>>> import numpy as np
>>> np.set_printoptions(precision=1, suppress=True, linewidth=100)
>>> def rnd(a):
...     return np.round(a, 1) + 0
... 
>>> m1 = np.load("out14.npy")
>>> print(m1)
[[ -1.6  -1.3   0.7   0.8   0.4   0.5   0.6  -0.8  22.   -0.4   0.1]
 [ -0.1  -0.3   1.6  -0.4  -1.2   0.2   2.    0.4  34.   -1.   -0.9]
 [  0.2   0.7   1.3   1.   -0.8   1.2  -1.5  -0.9   0.   -0.8   0. ]
 [ -0.2  -0.2   1.2  -1.5  -0.4   0.    1.6  -0.4 -26.   -2.5   0.8]
 [  0.4   1.5   0.    1.5   0.    0.2   0.4  -1.3  -4.   -0.9   0.8]
 [  3.1  -0.2  -1.5  -0.3  -0.6  -1.2  -1.2   0.    4.   -0.4   0.7]
 [ -0.7   0.7   0.5   0.6   0.7  -0.4   1.6   0.4 -28.    1.3  -1.5]
 [  0.1  -0.5  -0.3   0.5   0.7   1.9   1.   -1.3   8.   -1.3   0.3]
 [  0.7  -1.5   1.4  -1.1   0.2  -2.    0.   -0.9  -8.   -2.8  -1.3]
 [  0.7   0.2  -1.2   0.5   1.1   0.   -0.2   0.1 -22.    0.7   0.7]
 [  0.7   1.6  -1.    1.5   1.2  -0.5   0.7   0.3 -42.   -0.6  -1.3]
 [ -2.   -1.8   2.3  -0.7   2.5  -0.9  -0.6   1.6  16.    1.3  -1.7]
 [  1.5  -0.5  -0.1   1.    1.1   0.2   0.2  -0.5  38.    0.5   0.9]]
>>> rnd(np.linalg.norm(m1, 2) / np.linalg.norm(m1))
np.float64(1.0)
>>> print([round(float(x), 1) for x in np.linalg.svd(m1, compute_uv=False)[:3]])
[84.9, 6.6, 5.9]
>>> t3 = np.stack([m1, 3 * m1, m1[::-1]])
>>> rnd(np.linalg.norm(t3, axis=(1, 2)))
array([ 85.8, 257.3,  85.8])
>>> rnd(np.einsum("bij,cij->bc", t3, t3))
array([[ 7358.8, 22076.3,  4808.9],
       [22076.3, 66229. , 14426.6],
       [ 4808.9, 14426.6,  7358.8]])
>>> vec = np.array([3, 3, 3, 0, 1, 1, 2, 1, 2, 3, 2])
>>> target = m1 @ vec
>>> beta, lr = np.zeros(11), 1 / np.linalg.norm(m1, 2) ** 2
>>> for i in range(50):
...     beta -= lr * m1.T @ (m1 @ beta - target)
...     if i % 10 == 0: print(i, round(np.linalg.norm(m1 @ beta - target), 1))
... 
0 18.0
10 17.5
20 17.0
30 16.6
40 16.2
>>> rnd(np.linalg.cond(m1))
np.float64(133.5)
>>> feats = np.load("test0.npy")
>>> print(feats)
[[-0.1 -0.1 -0.3  0.2 -0.5 -0.6  0.5  0.8  1.2 -0.4 -0.4  0.1 -0.9  0.1 -1.   0. ]
 [-0.1 -2.   0.6 -0.1  0.6  0.  -0.3 -0.2  0.1 -0.2 -0.1  0.2 -0.2  0.4  0.1 -0.8]
 [-0.3  0.6 -1.9 -0.1  0.2  0.1 -0.1 -0.4  0.3 -0.4 -0.5 -0.2  0.  -0.3 -0.1 -0.3]
 [ 0.2 -0.1 -0.1 -1.9 -0.8 -0.2  0.4  0.  -0.6 -0.3 -0.7 -0.1 -0.1  0.6 -0.1  0.5]
 [-0.5  0.6  0.2 -0.8 -1.4  0.2 -0.6 -0.2 -0.3 -0.1  0.3  0.1 -0.1 -0.1  1.  -1. ]
 [-0.6  0.   0.1 -0.2  0.2 -1.4 -0.2 -0.6 -0.1 -0.9  0.3 -0.7  0.6 -0.9 -0.3  0.2]
 [ 0.5 -0.3 -0.1  0.4 -0.6 -0.2 -1.9  0.5  0.4  0.8  0.1  0.4  0.4  0.3 -0.1  0.6]
 [ 0.8 -0.2 -0.4  0.  -0.2 -0.6  0.5 -1.4  0.6  0.9  0.6  0.3  0.3  0.  -0.5  0.2]
 [ 1.2  0.1  0.3 -0.6 -0.3 -0.1  0.4  0.6 -0.9  0.8  0.4  0.6  0.4 -0.3 -0.9 -0.7]
 [-0.4 -0.2 -0.4 -0.3 -0.1 -0.9  0.8  0.9  0.8 -0.6  1.   1.2  0.6  0.7  0.4  0. ]
 [-0.4 -0.1 -0.5 -0.7  0.3  0.3  0.1  0.6  0.4  1.  -1.7  0.3  0.5 -0.2 -0.1  0.2]
 [ 0.1  0.2 -0.2 -0.1  0.1 -0.7  0.4  0.3  0.6  1.2  0.3 -2.1  0.1  0.8  0.3 -0.5]
 [-0.9 -0.2  0.  -0.1 -0.1  0.6  0.4  0.3  0.4  0.6  0.5  0.1 -1.9 -0.4 -0.1  0.1]
 [ 0.1  0.4 -0.3  0.6 -0.1 -0.9  0.3  0.  -0.3  0.7 -0.2  0.8 -0.4 -1.4  0.5 -0.1]
 [-1.   0.1 -0.1 -0.1  1.  -0.3 -0.1 -0.5 -0.9  0.4 -0.1  0.3 -0.1  0.5 -1.5 -0.4]
 [ 0.  -0.8 -0.3  0.5 -1.   0.2  0.6  0.2 -0.7  0.   0.2 -0.5  0.1 -0.1 -0.4 -1.1]]
>>> t3 = np.stack([feats, 4 * feats, feats[::-1]])
>>> t3.shape
(3, 16, 16)
>>> (t3 @ feats.T).shape
(3, 16, 16)
>>> rnd(np.einsum("bij,cij->bc", t3, t3))
array([[  94.6,  378.5,    1.3],
       [ 378.5, 1513.9,    5.2],
       [   1.3,    5.2,   94.6]])
>>> np.linalg.matrix_rank(t3.reshape(3, -1))
np.int64(2)
>>> q, Rm = np.linalg.qr(feats)
>>> np.allclose(Rm.T @ Rm, feats.T @ feats)
True
>>> q.shape, Rm.shape
((16, 16), (16, 16))
>>> print(rnd(np.abs(np.diag(Rm))))
[2.3 2.4 2.1 2.5 2.2 2.3 2.4 2.2 2.1 2.5 1.9 2.8 1.8 1.6 2.  1.5]
>>> F = np.load("data.npy")
>>> F
array([[ 0,  0,  0,  0,  0],
       [ 0,  4,  4, 10,  8],
       [ 0,  4,  4, 10,  8],
       [ 0, 10, 10, 25, 20],
       [ 0,  8,  8, 20, 16]])
>>> evals, V = np.linalg.eigh(F)
>>> rnd(evals)
array([ 0.,  0.,  0.,  0., 49.])
>>> print((evals > 1e-8).sum(), (evals < -1e-8).sum())
1 0
>>> print(rnd(V @ np.diag(evals) @ V.T))
[[ 0.  0.  0.  0.  0.]
 [ 0.  4.  4. 10.  8.]
 [ 0.  4.  4. 10.  8.]
 [ 0. 10. 10. 25. 20.]
 [ 0.  8.  8. 20. 16.]]
>>> print(rnd(np.linalg.eigvalsh(F + -3 * np.eye(5))))
[-3. -3. -3. -3. 46.]
>>> rnd(np.linalg.eigvalsh(F @ F))
array([   0.,    0.,    0.,    0., 2401.])
>>> rnd(V.T @ V)
array([[1., 0., 0., 0., 0.],
       [0., 1., 0., 0., 0.],
       [0., 0., 1., 0., 0.],
       [0., 0., 0., 1., 0.],
       [0., 0., 0., 0., 1.]])
>>> np.abs(V[:, -1]).round(6).argmax()
np.int64(3)
>>> X = np.load("arr.npy")
>>> print(X)
[[ 0.9 -1.2 -0.1  0.3  1.8 -0.8 -0.8  1.6  0.9  0.5  0.3  1. ]
 [ 0.2  1.9 -2.2  0.7 -0.2 -3.3 -0.3  0.6 -0.3  0.7 -0.8 -0.5]
 [-0.1 -2.2  0.2  0.8  1.1 -0.5 -0.5 -0.9  0.2  0.2 -0.3  0.4]
 [-0.3  1.7  1.8  0.6 -0.6  0.3  2.1  1.3  0.  -0.8 -0.6 -1.3]
 [ 0.8 -0.4  1.1  0.3  0.2  1.   0.   0.3  0.4 -0.5 -2.1  0.3]
 [ 0.4 -0.9 -0.6 -0.7  0.4  2.3 -1.   0.1  2.   0.   0.5  1.3]
 [-0.3 -1.3  0.6  0.8 -1.7  0.5 -0.7  1.1 -0.8  2.  -0.4 -0.3]
 [-0.1  0.7 -0.5  0.3  0.7  0.4 -1.5  0.8 -1.1 -0.3 -0.7  0.4]
 [ 0.6  2.5  1.   0.8 -0.8 -0.1 -1.   0.  -0.6 -0.5 -1.3  0. ]
 [ 1.3  1.2  0.9 -0.9  1.6 -0.9  0.4  2.1 -0.9 -1.5 -0.1  1. ]
 [-2.   0.  -1.6 -1.7  0.7 -0.6  0.7  0.3 -0.5 -0.7  0.9 -1.6]
 [-0.1 -0.2 -0.7  0.3 -1.1  1.   0.6 -0.9  1.4 -0.5  0.  -0.7]
 [-0.7  1.7 -0.2 -1.9 -1.5  0.8 -1.5 -0.6  0.2 -0.1 -0.6 -1.7]
 [-0.1 -1.7 -0.9 -0.9 -1.4  0.8  0.9 -0.3  0.1  0.4 -0.3  0.5]
 [ 0.2 -0.1 -1.6 -0.7  0.   1.  -0.8  0.4 -0.5  0.   0.1 -0.2]
 [ 0.2 -1.8  0.5  0.6  0.9 -0.4 -0.8 -0.9  0.6 -0.2  0.1  0.7]]
>>> A2 = np.c_[X[:, :4] @ np.array([[2, -1, 4, 5], [-4, 5, -2, -3], [-4, -2, 3, 3], [3, -4, -3, 3]]), np.array([0, 4, -3, -2, 0, -5, 5, -3, -2, 3, 3, 2, 0, 4, -2, 4])]
>>> rnd(A2)
array([[  7.9,  -7.9,   4.8,   8.7,   0. ],
       [  3.7,  10.9, -11.7,  -9.2,   4. ],
       [ 10.2, -14.5,   2.2,   9.1,  -3. ],
       [-12.8,   2.8,  -1. ,   0.6,  -2. ],
       [ -0.3,  -6.2,   6.4,   9.4,   0. ],
       [  4.7,  -0.9,   3.7,   0.8,  -5. ],
       [  4.6, -10.6,   0.8,   6.6,   5. ],
       [ -0.1,   3.4,  -4.2,  -3.2,  -3. ],
       [-10.4,   6.7,  -2. ,   0.9,  -2. ],
       [ -8.5,   6.5,   8.2,   2.9,   3. ],
       [ -2.7,  12. ,  -7.7, -19.9,   3. ],
       [  4.3,  -0.7,  -3. ,  -1.1,   2. ],
       [-13.1,  17.2,  -1.1, -14.9,   0. ],
       [  7.5,  -3. ,   3. ,  -0.8,   4. ],
       [  5.1,   5.3,  -1.7,  -5.6,  -2. ],
       [  7.4, -12.6,   4.1,   9.7,   4. ]])
>>> rnd(np.linalg.lstsq(X, A2[:, 0])[0])
array([ 2., -4., -4.,  3.,  0.,  0.,  0.,  0.,  0.,  0.,  0.,  0.])
>>> mat = np.load("block9.npy")
>>> mat
array([[ 2.,  3.,  0.,  0.,  0.,  0.,  0.,  0.,  0.,  0.,  0.,  0.,  0.,  0.,  0.,  0.],
       [ 3., -6.,  3.,  0.,  0.,  0.,  0.,  0.,  0.,  0.,  0.,  0.,  0.,  0.,  0.,  0.],
       [ 0.,  3.,  1.,  3.,  0.,  0.,  0.,  0.,  0.,  0.,  0.,  0.,  0.,  0.,  0.,  0.],
       [ 0.,  0.,  3.,  6.,  3.,  0.,  0.,  0.,  0.,  0.,  0.,  0.,  0.,  0.,  0.,  0.],
       [ 0.,  0.,  0.,  3., -5.,  3.,  0.,  0.,  0.,  0.,  0.,  0.,  0.,  0.,  0.,  0.],
       [ 0.,  0.,  0.,  0.,  3., -6.,  3.,  0.,  0.,  0.,  0.,  0.,  0.,  0.,  0.,  0.],
       [ 0.,  0.,  0.,  0.,  0.,  3., -1.,  3.,  0.,  0.,  0.,  0.,  0.,  0.,  0.,  0.],
       [ 0.,  0.,  0.,  0.,  0.,  0.,  3., -5.,  3.,  0.,  0.,  0.,  0.,  0.,  0.,  0.],
       [ 0.,  0.,  0.,  0.,  0.,  0.,  0.,  3.,  9.,  3.,  0.,  0.,  0.,  0.,  0.,  0.],
       [ 0.,  0.,  0.,  0.,  0.,  0.,  0.,  0.,  3., -7.,  3.,  0.,  0.,  0.,  0.,  0.],
       [ 0.,  0.,  0.,  0.,  0.,  0.,  0.,  0.,  0.,  3.,  0.,  3.,  0.,  0.,  0.,  0.],
       [ 0.,  0.,  0.,  0.,  0.,  0.,  0.,  0.,  0.,  0.,  3., -1.,  3.,  0.,  0.,  0.],
       [ 0.,  0.,  0.,  0.,  0.,  0.,  0.,  0.,  0.,  0.,  0.,  3., -6.,  3.,  0.,  0.],
       [ 0.,  0.,  0.,  0.,  0.,  0.,  0.,  0.,  0.,  0.,  0.,  0.,  3., -7.,  3.,  0.],
       [ 0.,  0.,  0.,  0.,  0.,  0.,  0.,  0.,  0.,  0.,  0.,  0.,  0.,  3., -5.,  3.],
       [ 0.,  0.,  0.,  0.,  0.,  0.,  0.,  0.,  0.,  0.,  0.,  0.,  0.,  0.,  3., -7.]])
>>> vec = np.array([1, -1, 1, -2, -1, 2, -3, 1, -2, 0, 0, 0, 3, 0, 0, -1])
>>> target = mat @ vec
>>> print(target)
[ -1.  12.  -8. -12.   5. -24.  12. -20. -15.  -6.   0.   9. -18.   9.  -3.   7.]
>>> print(rnd(np.linalg.solve(mat.T, mat[0])))
[1. 0. 0. 0. 0. 0. 0. 0. 0. 0. 0. 0. 0. 0. 0. 0.]
>>> print(rnd(np.linalg.solve(mat, mat[:, 1])))
[0. 1. 0. 0. 0. 0. 0. 0. 0. 0. 0. 0. 0. 0. 0. 0.]
>>> rnd(np.linalg.solve(mat, 3 * target))
array([ 3., -3.,  3., -6., -3.,  6., -9.,  3., -6.,  0.,  0.,  0.,  9.,  0.,  0., -3.])
>>> rnd(np.linalg.solve(mat, target + mat[:, 8]))
array([ 1., -1.,  1., -2., -1.,  2., -3.,  1., -1.,  0.,  0.,  0.,  3.,  0.,  0., -1.])
>>> rnd(np.linalg.solve(mat, target))
array([ 1., -1.,  1., -2., -1.,  2., -3.,  1., -2.,  0.,  0.,  0.,  3.,  0.,  0., -1.])
